% ipython --no-banner

In [1]: import numpy as np

In [2]: from numpy import linalg as LA

In [3]: np.set_printoptions(precision=3, suppress=True, linewidth=200)

In [4]: tidy = lambda a: np.round(a, 3) + 0

In [5]: F = np.load("w.npy")

In [6]: tidy(F)
Out[6]: 
array([[-0.706, -0.391, -0.591],
       [ 0.706, -0.463, -0.536],
       [-0.064, -0.795,  0.603]])

In [7]: f, r1 = F[0], F[2]

In [8]: tidy(f @ r1)
Out[8]: np.float64(0.0)

In [9]: tidy(f @ f)
Out[9]: np.float64(1.0)

In [10]: p = (f @ r1) / (f @ f) * f

In [11]: (r1 - p) @ f
Out[11]: np.float64(0.0)

In [12]: tidy(r1 - p)
Out[12]: array([-0.064, -0.795,  0.603])

In [13]: tidy(np.outer(f, r1))
Out[13]: 
array([[ 0.045,  0.561, -0.426],
       [ 0.025,  0.311, -0.236],
       [ 0.038,  0.47 , -0.356]])

In [14]: tidy(F[:, 2] @ F[:, 0])
Out[14]: np.float64(0.0)

In [15]: tidy(LA.norm(F, axis=0))
Out[15]: array([1., 1., 1.])

In [16]: tidy(F @ F.T)
Out[16]: 
array([[1., 0., 0.],
       [0., 1., 0.],
       [0., 0., 1.]])

In [17]: tidy(LA.pinv(F))
Out[17]: 
array([[-0.706,  0.706, -0.064],
       [-0.391, -0.463, -0.795],
       [-0.591, -0.536,  0.603]])

In [18]: K = np.load("sample7.npy")

In [19]: K
Out[19]: 
array([[9, 1, 9, 1],
       [1, 9, 1, 9],
       [9, 1, 9, 1],
       [1, 9, 1, 9]])

In [20]: rank = LA.matrix_rank(K)

In [21]: rank
Out[21]: np.int64(2)

In [22]: N = LA.svd(K)[2][rank:].T

In [23]: N.shape
Out[23]: (4, 2)

In [24]: (K @ K)[0]
Out[24]: array([164,  36, 164,  36])

In [25]: np.sort(np.abs(np.fft.fft(K[0]))), tidy(np.sort(LA.svd(K, compute_uv=False)))
Out[25]: (array([ 0.,  0., 16., 20.]), array([ 0.,  0., 16., 20.]))

In [26]: Uu, sv, VT = LA.svd(K)

In [27]: np.argmax(sv[:-1] / (sv[1:] + 1e-6)) + 1
Out[27]: np.int64(2)

In [28]: tidy(sv)
Out[28]: array([20., 16.,  0.,  0.])

In [29]: other = Uu[:, :2] @ np.diag(sv[:2]) @ VT[:2]

In [30]: tidy(LA.norm(K - other, 2)), tidy(sv[2])
Out[30]: (np.float64(0.0), np.float64(0.0))

In [31]: tidy(other)
Out[31]: 
array([[9., 1., 9., 1.],
       [1., 9., 1., 9.],
       [9., 1., 9., 1.],
       [1., 9., 1., 9.]])

In [32]: tidy(LA.norm(K - other) / LA.norm(K))
Out[32]: np.float64(0.0)

In [33]: np.abs(np.diag(LA.qr(K)[1])) > 1e-9
Out[33]: array([ True,  True, False, False])

In [34]: LA.lstsq(K[:-1].T, K[-1])[2]
Out[34]: np.int32(2)

In [35]: np.allclose(K[:-1].T @ LA.lstsq(K[:-1].T, K[-1])[0], K[-1])
Out[35]: True

In [36]: tidy(np.trace(LA.pinv(K) @ K))
Out[36]: np.float64(2.0)

In [37]: E = np.load("arr.npy")

In [38]: E
Out[38]: 
array([[ 0,  0,  5],
       [ 0, -3,  0],
       [ 0,  0,  0]])

In [39]: other = np.array([[0, 2, 3], [2, 1, 3]])

In [40]: C = np.kron(other, E)

In [41]: C.shape
Out[41]: (6, 9)

In [42]: C2 = E.T @ E

In [43]: tidy(LA.svd(E, compute_uv=False) ** 2)
Out[43]: array([25.,  9.,  0.])

In [44]: np.allclose(C2, C2.T)
Out[44]: True

In [45]: np.diag(C2)
Out[45]: array([ 0,  9, 25])

In [46]: Uu, sv, VT = LA.svd(E)

In [47]: sv
Out[47]: array([5., 3., 0.])

In [48]: other = Uu[:, :2] @ np.diag(sv[:2]) @ VT[:2]

In [49]: LA.matrix_rank(E, rtol=0.05)
Out[49]: np.int64(2)

In [50]: other
Out[50]: 
array([[ 0.,  0.,  5.],
       [ 0., -3.,  0.],
       [ 0.,  0.,  0.]])

In [51]: tidy(LA.norm(E - other) / LA.norm(E))
Out[51]: np.float64(0.0)

In [52]: np.abs(E - other).max()
Out[52]: np.float64(0.0)

In [53]: data = np.loadtxt("run16.csv", delimiter=",")

In [54]: data
Out[54]: 
array([[ 2.,  3., -1.,  3.],
       [-2., -2., -3., -3.],
       [ 3.,  3.,  0.,  1.],
       [-2., -1., -7., -3.]])

In [55]: ang = np.radians(60)

In [56]: Rm = np.eye(4)

In [57]: Rm[3, 3] = Rm[2, 2] = np.cos(ang)

In [58]: Rm[3, 2], Rm[2, 3] = -np.sin(ang), np.sin(ang)

In [59]: tidy(Rm)
Out[59]: 
array([[ 1.   ,  0.   ,  0.   ,  0.   ],
       [ 0.   ,  1.   ,  0.   ,  0.   ],
       [ 0.   ,  0.   ,  0.5  ,  0.866],
       [ 0.   ,  0.   , -0.866,  0.5  ]])

In [60]: other = data @ Rm.T

In [61]: np.allclose(data @ data.T, other @ other.T)
Out[61]: True

In [62]: Uu, sv, VT = LA.svd(data)

In [63]: np.argmax(sv[:-1] / (sv[1:] + 1e-6)) + 1
Out[63]: np.int64(3)

In [64]: tidy(sv)
Out[64]: array([9.772, 5.703, 1.724, 0.   ])

In [65]: other = Uu[:, :3] @ np.diag(sv[:3]) @ VT[:3]

In [66]: tidy(np.abs(data - other).max())
Out[66]: np.float64(0.0)

In [67]: tidy(LA.norm(data - other) / LA.norm(data))
Out[67]: np.float64(0.0)

In [68]: LA.matrix_rank(other)
Out[68]: np.int64(3)

In [69]: tidy(LA.norm(data - other, 2)), tidy(sv[3])
Out[69]: (np.float64(0.0), np.float64(0.0))

In [70]: mat = np.array([[0, -3, 0], [0, 0, 3], [0, 0, 0]])

In [71]: mat
Out[71]: 
array([[ 0, -3,  0],
       [ 0,  0,  3],
       [ 0,  0,  0]])

In [72]: LA.matrix_rank(mat - mat[0, 0] * np.eye(3))
Out[72]: np.int64(2)

In [73]: [int(LA.matrix_rank(LA.matrix_power(mat, p))) for p in range(1, 4)]
Out[73]: [2, 1, 0]

In [74]: LA.matrix_power(mat - np.diag(np.diag(mat)), 3)
Out[74]: 
array([[0, 0, 0],
       [0, 0, 0],
       [0, 0, 0]])

In [75]: arr = np.load("data.npy")

In [76]: tidy(arr)
Out[76]: 
array([[ 0.   ,  0.386,  0.113,  0.915],
       [ 0.   , -0.612, -0.711,  0.346],
       [ 0.514,  0.592, -0.595, -0.176],
       [ 0.857, -0.355,  0.357,  0.106]])

In [77]: vec = np.array([2, 0, 1, 1])

In [78]: rhs = arr @ vec

In [79]: tidy(rhs)
Out[79]: array([ 1.028, -0.365,  0.258,  2.178])

In [80]: tidy(LA.solve(arr, rhs + arr[:, 2]))
Out[80]: array([2., 0., 2., 1.])

In [81]: tidy(LA.solve(arr, 5 * rhs))
Out[81]: array([10.,  0.,  5.,  5.])

In [82]: tidy(LA.solve(arr.T, arr[2]))
Out[82]: array([0., 0., 1., 0.])

In [83]: def softmax(z):
    ...:     e = np.exp(z - z.max(axis=-1, keepdims=True))
    ...:     return e / e.sum(axis=-1, keepdims=True)
    ...: 

In [84]: tidy(softmax(arr[1] + -1))
Out[84]: array([0.29 , 0.157, 0.142, 0.41 ])

In [85]: tidy(softmax(arr[1]))
Out[85]: array([0.29 , 0.157, 0.142, 0.41 ])

In [86]: tidy(softmax(10 * arr[1]))
Out[86]: array([0.03 , 0.   , 0.   , 0.969])

In [87]: att = arr @ arr.T / np.sqrt(4)

In [88]: tidy(softmax(att + np.triu(np.full(att.shape, -np.inf), 1)))
Out[88]: 
array([[1.   , 0.   , 0.   , 0.   ],
       [0.378, 0.622, 0.   , 0.   ],
       [0.274, 0.274, 0.452, 0.   ],
       [0.215, 0.215, 0.215, 0.355]])

In [89]: tidy(softmax(att))
Out[89]: 
array([[0.355, 0.215, 0.215, 0.215],
       [0.215, 0.355, 0.215, 0.215],
       [0.215, 0.215, 0.355, 0.215],
       [0.215, 0.215, 0.215, 0.355]])
